In [1]: import numpy as np

In [2]: import numpy.linalg as la

In [3]: np.set_printoptions(suppress=True, linewidth=120)

In [4]: F = np.load("data.npy")

In [5]: F
Out[5]: 
array([[0.5, 0.5, 0. ],
       [0. , 1. , 0. ],
       [0.5, 0. , 0.5]])

In [6]: rng = np.random.default_rng(45722)

In [7]: A2 = F + rng.integers(-2, 3, (3, 2)) @ rng.integers(-2, 3, (2, 3))

In [8]: A2
Out[8]: 
array([[ 2.5,  2.5,  0. ],
       [-4. , -3. ,  0. ],
       [-2.5, -3. ,  0.5]])

In [9]: np.abs(A2 - F).sum(axis=1)
Out[9]: array([4., 8., 6.])

In [10]: A2 - F
Out[10]: 
array([[ 2.,  2.,  0.],
       [-4., -4.,  0.],
       [-3., -3.,  0.]])

In [11]: la.matrix_rank(A2 - F, tol=1e-8)
Out[11]: np.int64(1)

In [12]: np.round(la.svd(A2 - F, compute_uv=False), 2) + 0
Out[12]: array([7.62, 0.  , 0.  ])

In [13]: J = np.loadtxt("a.csv", delimiter=",")

In [14]: J.round(2)
Out[14]: 
array([[0.12, 0.38, 0.25, 0.25],
       [0.1 , 0.4 , 0.2 , 0.3 ],
       [0.38, 0.38, 0.25, 0.  ],
       [0.25, 0.25, 0.  , 0.5 ]])

In [15]: np.round(np.sort(np.abs(la.eigvals(J)))[::-1], 2)
Out[15]: array([1.  , 0.38, 0.16, 0.05])

In [16]: J.sum(axis=1)
Out[16]: array([1., 1., 1., 1.])

In [17]: pr = np.eye(4)[3]

In [18]: for _ in range(3):
    ...:     pr = pr @ J
    ...:     print(pr.round(2))
    ...: 
[0.25 0.25 0.   0.5 ]
[0.18 0.32 0.11 0.39]
[0.19 0.33 0.14 0.33]

In [19]: z = rng.permutation(4)

In [20]: z
Out[20]: array([3, 2, 0, 1])

In [21]: A2 = J[z][:, z]

In [22]: np.round(np.trace(A2), 2)
Out[22]: np.float64(1.27)

In [23]: np.round(np.sort(np.abs(la.eigvals(A2))), 2)
Out[23]: array([0.05, 0.16, 0.38, 1.  ])

In [24]: f = np.array([2, 2])

In [25]: np.round(np.correlate(J[3], J[1], "full"), 2)
Out[25]: array([0.08, 0.12, 0.15, 0.28, 0.12, 0.2 , 0.05])

In [26]: np.round(np.array([np.convolve(row, f, "same") for row in J]), 2)
Out[26]: 
array([[0.25, 1.  , 1.25, 1.  ],
       [0.2 , 1.  , 1.2 , 1.  ],
       [0.75, 1.5 , 1.25, 0.5 ],
       [0.5 , 1.  , 0.5 , 1.  ]])

In [27]: np.convolve(J[3], f)
Out[27]: array([0.5, 1. , 0.5, 1. , 1. ])

In [28]: np.round(np.cross(J[3, :3], J[1, :3]), 2)
Out[28]: array([ 0.05, -0.05,  0.08])

In [29]: mat = np.triu(rng.random((5, 5)) < 0.5, 1).astype(int)

In [30]: mat = mat + mat.T

In [31]: mat
Out[31]: 
array([[0, 1, 0, 1, 1],
       [1, 0, 1, 0, 1],
       [0, 1, 0, 1, 1],
       [1, 0, 1, 0, 1],
       [1, 1, 1, 1, 0]])

In [32]: np.round(la.norm(mat, 1), 2), np.round(la.norm(mat, np.inf), 2)
Out[32]: (np.float64(4.0), np.float64(4.0))

In [33]: mat[1] @ mat[2]
Out[33]: np.int64(1)

In [34]: round(la.norm(mat[1] - mat[2]), 2)
Out[34]: np.float64(2.0)

In [35]: X = np.load("sample16.npy")

In [36]: X
Out[36]: 
array([[ 0, -8,  2,  1],
       [ 8,  0, -6,  7],
       [-2,  6,  0, -3],
       [-1, -7,  3,  0]])

In [37]: # skew, so no eigenvalue has a real part

In [38]: x0 = np.array([6, -6, -3, -7])

In [39]: np.einsum("ij,j->i", X, x0)
Out[39]: array([ 35,  17, -27,  27])

In [40]: X @ (2 * x0)
Out[40]: array([ 70,  34, -54,  54])

In [41]: X @ np.eye(4)[1]
Out[41]: array([-8.,  0.,  6., -7.])

In [42]: np.sign((X @ x0).round(6))
Out[42]: array([ 1,  1, -1,  1])

In [43]: m1 = np.load("test15.npy")

In [44]: m1
Out[44]: 
array([[ 5,  6,  7,  8],
       [ 9, 10, 11, 12],
       [13, 14, 15, 16],
       [17, 18, 19, 20],
       [21, 22, 23, 24],
       [25, 26, 27, 28]])

In [45]: U, sigma, Vt = la.svd(m1)

In [46]: V = Vt[:(sigma > 1e-8).sum()]

In [47]: x0 = m1[3] + 5 * m1[4] + rng.integers(2) * np.eye(4)[3]

In [48]: x0
Out[48]: array([122., 128., 134., 140.])

In [49]: round(la.norm(x0 - V.T @ V @ x0), 2)
Out[49]: np.float64(0.0)

In [50]: rk = la.matrix_rank(m1)

In [51]: rk
Out[51]: np.int64(2)

In [52]: ns = la.svd(m1)[2][rk:].T

In [53]: [int(la.matrix_rank(np.delete(m1, i, axis=0))) for i in range(6)]
Out[53]: [2, 2, 2, 2, 2, 2]

In [54]: la.matrix_rank(m1.T @ m1), la.matrix_rank(m1 @ m1.T)
Out[54]: (np.int64(2), np.int64(2))

In [55]: [int(la.matrix_rank(m1[:i])) for i in range(1, len(m1) + 1)]
Out[55]: [1, 2, 2, 2, 2, 2]

In [56]: ns.shape
Out[56]: (4, 2)

In [57]: np.round(m1 @ la.pinv(m1) @ m1, 2)
Out[57]: 
array([[ 5.,  6.,  7.,  8.],
       [ 9., 10., 11., 12.],
       [13., 14., 15., 16.],
       [17., 18., 19., 20.],
       [21., 22., 23., 24.],
       [25., 26., 27., 28.]])

In [58]: np.unique(m1.round(6), axis=0).shape
Out[58]: (6, 4)

In [59]: np.abs(np.diag(la.qr(m1)[1])) > 1e-9
Out[59]: array([ True,  True, False, False])

In [60]: round(float(np.trace(la.pinv(m1) @ m1)), 2)
Out[60]: 2.0

In [61]: la.lstsq(m1[:-1].T, m1[-1])[2]
Out[61]: np.int32(2)

In [62]: try:
    ...:     la.inv(m1)
    ...: except la.LinAlgError as e:
    ...:     print(repr(e))
    ...: 
LinAlgError('Last 2 dimensions of the array must be square')

In [63]: t3 = np.stack([m1, 3 * m1, m1[::-1]])

In [64]: np.einsum("bij,cij->bc", t3, t3)
Out[64]: 
array([[ 7684, 23052,  5444],
       [23052, 69156, 16332],
       [ 5444, 16332,  7684]])

In [65]: np.round(la.norm(t3, axis=(1, 2)), 2)
Out[65]: array([ 87.66, 262.98,  87.66])

In [66]: feats = np.load("m.npy")

In [67]: feats
Out[67]: 
array([[-3,  0,  0,  0,  0,  0],
       [-3,  0,  0,  0,  0,  0],
       [-1, -3,  0,  0,  0,  0],
       [ 1,  2,  0,  2,  0,  0],
       [-1, -3,  1,  0,  3,  0],
       [ 0,  3,  0, -3,  3,  2]])

In [68]: A2 = feats / la.norm(feats, axis=1, keepdims=True)

In [69]: cov = A2 @ A2.T

In [70]: np.argwhere(np.triu(np.abs(cov) > 0.95, 1))
Out[70]: array([[0, 1]])

In [71]: np.round(np.degrees(np.arccos(np.clip(cov[0, 2], -1, 1))), 2)
Out[71]: np.float64(71.57)

In [72]: (cov - 2 * np.eye(6)).round(6).argmax(axis=1)
Out[72]: array([1, 0, 4, 5, 2, 0])

In [73]: cov.round(2) + 0
Out[73]: 
array([[ 1.  ,  1.  ,  0.32, -0.33,  0.22,  0.  ],
       [ 1.  ,  1.  ,  0.32, -0.33,  0.22,  0.  ],
       [ 0.32,  0.32,  1.  , -0.74,  0.71, -0.51],
       [-0.33, -0.33, -0.74,  1.  , -0.52,  0.  ],
       [ 0.22,  0.22,  0.71, -0.52,  1.  ,  0.  ],
       [ 0.  ,  0.  , -0.51,  0.  ,  0.  ,  1.  ]])

In [74]: np.argsort(-la.norm(feats, axis=0).round(6), kind="stable")[:3]
Out[74]: array([1, 0, 4])

In [75]: [round(float(x), 2) for x in la.svd(feats, compute_uv=False)[:3]]
Out[75]: [6.13, 5.42, 3.88]

In [76]: la.cond(feats) > 100
Out[76]: np.True_

In [77]: round(la.norm(feats, 2) / la.norm(feats), 2)
Out[77]: np.float64(0.65)

In [78]: data = np.load("out2.npy")

In [79]: data.round(2)
Out[79]: 
array([[ 7.33, 15.76, -5.17,  8.92],
       [ 6.52, 13.11, -2.68,  8.08],
       [ 9.24, 17.5 , -5.23,  7.99],
       [ 7.5 ,  7.87,  5.18,  3.66],
       [ 9.1 ,  9.97,  4.3 ,  3.3 ],
       [ 7.2 ,  3.48, 10.47,  1.17],
       [ 7.07, 10.37,  1.46,  5.74],
       [ 4.55, 10.41, -1.48,  8.46],
       [ 8.07, 18.56, -7.92,  9.93],
       [ 9.59, 12.32,  1.83,  4.29],
       [ 4.81,  6.98,  3.23,  5.98]])

In [80]: # rows and columns are dependent

In [81]: cen = data - data.mean(axis=0)

In [82]: U, sigma, Vt = la.svd(cen, full_matrices=False)

In [83]: round((sigma ** 2).sum() ** 2 / (sigma ** 4).sum(), 2)
Out[83]: np.float64(1.18)

In [84]: np.abs(U[:, 0]).argmax()
Out[84]: np.int64(5)

In [85]: np.round(sigma ** 2 / (sigma ** 2).sum(), 2) + 0
Out[85]: array([0.92, 0.08, 0.  , 0.  ])

In [86]: np.round(Vt[0] * np.sign(Vt[0, np.abs(Vt[0]).argmax()]), 2)
Out[86]: array([-0.04, -0.6 ,  0.72, -0.34])

In [87]: sigma.round(2) + 0
Out[87]: array([23.63,  7.18,  0.  ,  0.  ])

In [88]: K = np.load("layer0.npy")

In [89]: K
Out[89]: 
array([[-6, -8, 10, -4],
       [-3, -4,  5, -2],
       [-3, -4,  5, -2],
       [ 3,  4, -5,  2]])

In [90]: # row 2 repeats row 1

In [91]: np.argsort(-la.norm(K, axis=0).round(6), kind="stable")[:3]
Out[91]: array([2, 1, 0])

In [92]: la.matrix_rank(K, rtol=0.1)
Out[92]: np.int64(1)

In [93]: P = np.triu(np.array([[-1, -2, 0, 1], [1, -3, -1, 0], [3, -1, 1, 3], [0, 0, -1, -1]]), 1) + np.eye(4)

In [94]: A2 = P @ K @ la.inv(P)

In [95]: P @ K - K @ P
Out[95]: 
array([[  9.,   0., -23., -18.],
       [  3.,  -2.,  -9., -10.],
       [  9.,   6., -19.,  -6.],
       [  0.,   6.,   4.,  12.]])

In [96]: round(float(la.det(A2)), 2)
Out[96]: 0.0

In [97]: A2
Out[97]: 
array([[  3.,  10.,   5., -16.],
       [  0.,   0.,   0.,   0.],
       [  6.,  20.,  10., -32.],
       [  3.,  10.,   5., -16.]])

In [98]: np.round(np.poly(A2), 2) + 0
Out[98]: array([1., 3., 0., 0., 0.])

In [99]: A2 = K + rng.integers(-2, 3, (4, 1)) @ rng.integers(-2, 3, (1, 4))

In [100]: A2
Out[100]: 
array([[-5, -8, 10, -2],
       [-1, -4,  5,  2],
       [-4, -4,  5, -4],
       [ 5,  4, -5,  6]])

In [101]: A2 - K
Out[101]: 
array([[ 1,  0,  0,  2],
       [ 2,  0,  0,  4],
       [-1,  0,  0, -2],
       [ 2,  0,  0,  4]])

In [102]: x0 = np.array([0, 0, 1, 2])

In [103]: np.einsum("ij,j->i", K, x0)
Out[103]: array([ 2,  1,  1, -1])

In [104]: np.sign((K @ x0).round(6))
Out[104]: array([ 1,  1,  1, -1])

In [105]: K * x0
Out[105]: 
array([[ 0,  0, 10, -8],
       [ 0,  0,  5, -4],
       [ 0,  0,  5, -4],
       [ 0,  0, -5,  4]])

In [106]: (K * x0).sum(axis=1)
Out[106]: array([ 2,  1,  1, -1])
